$ python -q
>>> import numpy as np
>>> np.set_printoptions(precision=1, suppress=True, linewidth=140, floatmode="fixed")
>>> tidy = lambda a: np.round(a, 1) + 0
>>> F = np.load("block12.npy")
>>> tidy(F)
array([[1.0, 0.2, 0.0, 0.0, 0.0, 0.0],
       [0.2, 1.0, 0.2, 0.0, 0.0, 0.0],
       [0.0, 0.2, 1.0, 0.2, 0.0, 0.0],
       [0.0, 0.0, 0.2, 1.0, 0.2, 0.0],
       [0.0, 0.0, 0.0, 0.2, 1.0, 0.2],
       [0.0, 0.0, 0.0, 0.0, 0.2, 1.0]])
>>> evals, vecs = np.linalg.eigh(F)
>>> tidy(vecs.T @ F @ vecs)
array([[0.7, 0.0, 0.0, 0.0, 0.0, 0.0],
       [0.0, 0.8, 0.0, 0.0, 0.0, 0.0],
       [0.0, 0.0, 0.9, 0.0, 0.0, 0.0],
       [0.0, 0.0, 0.0, 1.0, 0.0, 0.0],
       [0.0, 0.0, 0.0, 0.0, 1.2, 0.0],
       [0.0, 0.0, 0.0, 0.0, 0.0, 1.4]])
>>> (evals > 1e-8).sum(), (evals < -1e-8).sum()
(np.int64(6), np.int64(0))
>>> tidy(evals)
array([0.7, 0.8, 0.9, 1.0, 1.2, 1.4])
>>> tidy(np.linalg.eigvalsh(F + 4 * np.eye(6)))
array([4.7, 4.8, 4.9, 5.0, 5.2, 5.4])
>>> np.unique(evals.round(6) + 0, return_counts=True)[1]
array([1, 1, 1, 1, 1, 1])
>>> G = F.T @ F
>>> tidy(np.trace(G)), tidy((F ** 2).sum())
(np.float64(6.4), np.float64(6.4))
>>> tidy(np.diag(G))
array([1.0, 1.1, 1.1, 1.1, 1.1, 1.0])
>>> np.allclose(G, G.T)
True
>>> w1 = np.array([[0, 2, 0, 1, -2],
...     [1, -1, -1, 0, -2],
...     [2, 2, -2, 2, 2],
...     [0, 2, -2, 2, -1],
...     [0, 2, -2, 1, 0],
...     [-1, 0, 1, -1, -1]])
>>> c = np.array([2, 1, 2, 1, 0])
>>> H = np.maximum(F @ w1 + c, 0)
>>> tidy((H > 0).mean(axis=0))
array([1.0, 1.0, 0.5, 1.0, 0.2])
>>> np.linalg.matrix_rank(H)
np.int64(5)
>>> (H > 0).astype(int)
array([[1, 1, 1, 1, 0],
       [1, 1, 1, 1, 0],
       [1, 1, 0, 1, 1],
       [1, 1, 0, 1, 0],
       [1, 1, 0, 1, 0],
       [1, 1, 1, 1, 0]])
>>> cent = np.array([[0, 0], [0, 0], [1, 2], [0, 1], [3, 3]])
>>> tidy(H @ cent)
array([[1.7, 5.5],
       [0.5, 2.7],
       [3.9, 7.4],
       [0.0, 3.6],
       [0.0, 2.3],
       [2.5, 5.3]])
>>> w1 @ cent
array([[-6, -5],
       [-7, -8],
       [ 4,  4],
       [-5, -5],
       [-2, -3],
       [-2, -2]])
>>> evals, vecs = np.linalg.eigh(F)
>>> vec = np.array([8, 5, 2, 7, 1, 2])
>>> tidy(vecs * np.sqrt(evals) @ vecs.T)
array([[1.0, 0.1, 0.0, 0.0, 0.0, 0.0],
       [0.1, 1.0, 0.1, 0.0, 0.0, 0.0],
       [0.0, 0.1, 1.0, 0.1, 0.0, 0.0],
       [0.0, 0.0, 0.1, 1.0, 0.1, 0.0],
       [0.0, 0.0, 0.0, 0.1, 1.0, 0.1],
       [0.0, 0.0, 0.0, 0.0, 0.1, 1.0]])
>>> (np.sign(vecs[:, -1].round(6)) == np.sign(vecs[0, -1].round(6))).astype(int)
array([1, 1, 1, 1, 1, 1])
>>> tidy(np.linalg.eigvalsh(F[1:, 1:]))
array([0.7, 0.8, 0.9, 1.2, 1.4])
>>> tidy(vec @ F @ vec / (vec @ vec)), tidy(evals[0]), tidy(evals[-1])
(np.float64(1.2), np.float64(0.7), np.float64(1.4))
>>> tidy(np.abs(F).sum(axis=1).max()), tidy(np.abs(evals).max())
(np.float64(1.5), np.float64(1.4))
>>> M2 = np.array([[8, 5, 8, -3, 6, -7, 6, 0, 9],
...     [-2, -9, 8, 4, -9, -4, -4, 5, 9],
...     [1, 3, -6, -1, -8, -3, 0, -6, 2],
...     [-2, -5, -7, -8, 4, 5, 6, -9, -1],
...     [-6, 0, 6, 2, -1, 4, 0, -6, 7],
...     [8, 0, -4, -5, 2, 4, 7, 8, -7],
...     [8, 1, -5, 2, -9, 3, -3, 4, 8],
...     [5, 8, 8, -8, 0, -8, -3, 8, 7],
...     [-8, -4, -3, -3, -3, -7, -5, -4, 4]])
>>> K = M2 - M2.T
>>> K
array([[  0,   7,   7,  -1,  12, -15,  -2,  -5,  17],
       [ -7,   0,   5,   9,  -9,  -4,  -5,  -3,  13],
       [ -7,  -5,   0,   6, -14,   1,   5, -14,   5],
       [  1,  -9,  -6,   0,   2,  10,   4,  -1,   2],
       [-12,   9,  14,  -2,   0,   2,   9,  -6,  10],
       [ 15,   4,  -1, -10,  -2,   0,   4,  16,   0],
       [  2,   5,  -5,  -4,  -9,  -4,   0,   7,  13],
       [  5,   3,  14,   1,   6, -16,  -7,   0,  11],
       [-17, -13,  -5,  -2, -10,   0, -13, -11,   0]])
>>> th = np.radians(90)
>>> Rm = np.eye(9)
>>> Rm[6, 6] = Rm[0, 0] = np.cos(th)
>>> Rm[6, 0], Rm[0, 6] = -np.sin(th), np.sin(th)
>>> tidy(Rm)
array([[ 0.0,  0.0,  0.0,  0.0,  0.0,  0.0,  1.0,  0.0,  0.0],
       [ 0.0,  1.0,  0.0,  0.0,  0.0,  0.0,  0.0,  0.0,  0.0],
       [ 0.0,  0.0,  1.0,  0.0,  0.0,  0.0,  0.0,  0.0,  0.0],
       [ 0.0,  0.0,  0.0,  1.0,  0.0,  0.0,  0.0,  0.0,  0.0],
       [ 0.0,  0.0,  0.0,  0.0,  1.0,  0.0,  0.0,  0.0,  0.0],
       [ 0.0,  0.0,  0.0,  0.0,  0.0,  1.0,  0.0,  0.0,  0.0],
       [-1.0,  0.0,  0.0,  0.0,  0.0,  0.0,  0.0,  0.0,  0.0],
       [ 0.0,  0.0,  0.0,  0.0,  0.0,  0.0,  0.0,  1.0,  0.0],
       [ 0.0,  0.0,  0.0,  0.0,  0.0,  0.0,  0.0,  0.0,  1.0]])
>>> M2 = K @ Rm.T
>>> tidy(np.linalg.det(Rm)), np.trace(Rm)
(np.float64(1.0), np.float64(7.0))
>>> np.allclose(np.linalg.norm(K, axis=1), np.linalg.norm(M2, axis=1))
True
>>> tidy(np.linalg.svd(K, compute_uv=False)), tidy(np.linalg.svd(M2, compute_uv=False))
(array([42.3, 42.3, 23.7, 23.7, 13.9, 13.9,  9.2,  9.2,  0.0]), array([42.3, 42.3, 23.7, 23.7, 13.9, 13.9,  9.2,  9.2,  0.0]))
>>> np.allclose(K @ K.T, M2 @ M2.T)
True
>>> tidy(M2)
array([[ -2.0,   7.0,   7.0,  -1.0,  12.0, -15.0,   0.0,  -5.0,  17.0],
       [ -5.0,   0.0,   5.0,   9.0,  -9.0,  -4.0,   7.0,  -3.0,  13.0],
       [  5.0,  -5.0,   0.0,   6.0, -14.0,   1.0,   7.0, -14.0,   5.0],
       [  4.0,  -9.0,  -6.0,   0.0,   2.0,  10.0,  -1.0,  -1.0,   2.0],
       [  9.0,   9.0,  14.0,  -2.0,   0.0,   2.0,  12.0,  -6.0,  10.0],
       [  4.0,   4.0,  -1.0, -10.0,  -2.0,   0.0, -15.0,  16.0,   0.0],
       [  0.0,   5.0,  -5.0,  -4.0,  -9.0,  -4.0,  -2.0,   7.0,  13.0],
       [ -7.0,   3.0,  14.0,   1.0,   6.0, -16.0,  -5.0,   0.0,  11.0],
       [-13.0, -13.0,  -5.0,  -2.0, -10.0,   0.0,  17.0, -11.0,   0.0]])
>>> [round(float(x), 1) for x in np.linalg.svd(K, compute_uv=False)[:3]]
[42.3, 42.3, 23.7]
>>> np.linalg.matrix_rank(K, rtol=0.1)
np.int64(8)
>>> np.argsort(-np.linalg.norm(K, axis=0).round(6), kind="stable")[:3]
array([8, 0, 7])
>>> data = np.load("mat.npy")
>>> data
array([[172, -10,   4, -50, 108],
       [-10,  58, -53, -48,   1],
       [  4, -53, 204,  53, -61],
       [-50, -48,  53, 114,   7],
       [108,   1, -61,   7, 153]])
>>> evals, vecs = np.linalg.eig(data)
>>> tidy(np.sort(np.linalg.eigvals(np.linalg.inv(data))))
array([0.0, 0.0, 0.0, 0.0, 0.2])
>>> tidy(data @ vecs[:, 0] - evals[0] * vecs[:, 0])
array([0.0, 0.0, 0.0, 0.0, 0.0])
>>> tidy(np.sort(np.linalg.eigvals(data @ data)))
array([   36.3,  1090.8, 17252.8, 49236.9, 95298.2])
>>> M2 = data / np.linalg.norm(data, axis=1, keepdims=True)
>>> G = M2 @ M2.T
>>> tidy(np.degrees(np.arccos(np.clip(G[0, 2], -1, 1))))
np.float64(98.8)
>>> np.argwhere(np.triu(np.abs(G) > 0.95, 1))
array([], shape=(0, 2), dtype=int64)
>>> (G - 2 * np.eye(5)).round(6).argmax(axis=1)
array([4, 4, 3, 2, 0])
>>> tidy(G[0])
array([ 1.0,  0.0, -0.2, -0.4,  0.8])
>>> Q = data.astype(float).copy()
>>> for j in range(5):
...     Q[:, j] -= Q[:, :j] @ (Q[:, :j].T @ Q[:, j])
...     Q[:, j] /= np.linalg.norm(Q[:, j])
... 
>>> tidy(Q)
array([[ 0.8, -0.1,  0.1, -0.2, -0.5],
       [ 0.0,  0.6,  0.4,  0.6, -0.3],
       [ 0.0, -0.6,  0.8,  0.2,  0.2],
       [-0.2, -0.5, -0.4,  0.5, -0.5],
       [ 0.5,  0.0, -0.3,  0.6,  0.6]])
>>> tidy(Q.T @ Q)
array([[1.0, 0.0, 0.0, 0.0, 0.0],
       [0.0, 1.0, 0.0, 0.0, 0.0],
       [0.0, 0.0, 1.0, 0.0, 0.0],
       [0.0, 0.0, 0.0, 1.0, 0.0],
       [0.0, 0.0, 0.0, 0.0, 1.0]])
>>> M2 = np.array([[4, 2], [2, 1], [2, 3], [0, 2], [2, 2]])
>>> tidy(np.einsum("ij->j", Q))
array([ 1.1, -0.6,  0.6,  1.7, -0.5])
>>> tidy(np.einsum("ik,kj->ji", Q, M2))
array([[ 2.2,  1.3,  0.9, -3.7,  2.6],
       [ 0.4,  2.4,  2.6, -2.0,  2.4]])
>>> np.vstack([Q, M2.T]).shape
(7, 5)
>>> tidy(M2.T @ Q.T)
array([[ 2.2,  1.3,  0.9, -3.7,  2.6],
       [ 0.4,  2.4,  2.6, -2.0,  2.4]])
>>> W0 = np.loadtxt("w.csv", delimiter=",")
>>> W0
array([[1.0, 1.0, 1.0, 5.0, 6.0],
       [4.0, 2.0, 4.0, 3.0, 2.0],
       [2.0, 0.0, 2.0, 6.0, 5.0],
       [1.0, 1.0, 1.0, 2.0, 3.0],
       [0.0, 0.0, 0.0, 0.0, 0.0],
       [1.0, 1.0, 1.0, 5.0, 6.0],
       [1.0, 1.0, 1.0, 2.0, 3.0],
       [0.0, 0.0, 0.0, 0.0, 0.0],
       [2.0, 2.0, 2.0, 0.0, 0.0],
       [0.0, 0.0, 0.0, 3.0, 3.0]])
>>> idx = W0[:, 0] > np.median(W0[:, 0])
>>> r0 = W0[idx].mean(axis=0) - W0[~idx].mean(axis=0)
>>> idx.astype(int)
array([0, 1, 1, 0, 0, 0, 0, 0, 1, 0])
>>> (((W0 - W0.mean(axis=0)) @ r0 > 0) == idx).mean()
np.float64(1.0)
>>> ((W0 - W0.mean(axis=0)) @ r0 > 0).astype(int)
array([0, 1, 1, 0, 0, 0, 0, 0, 1, 0])
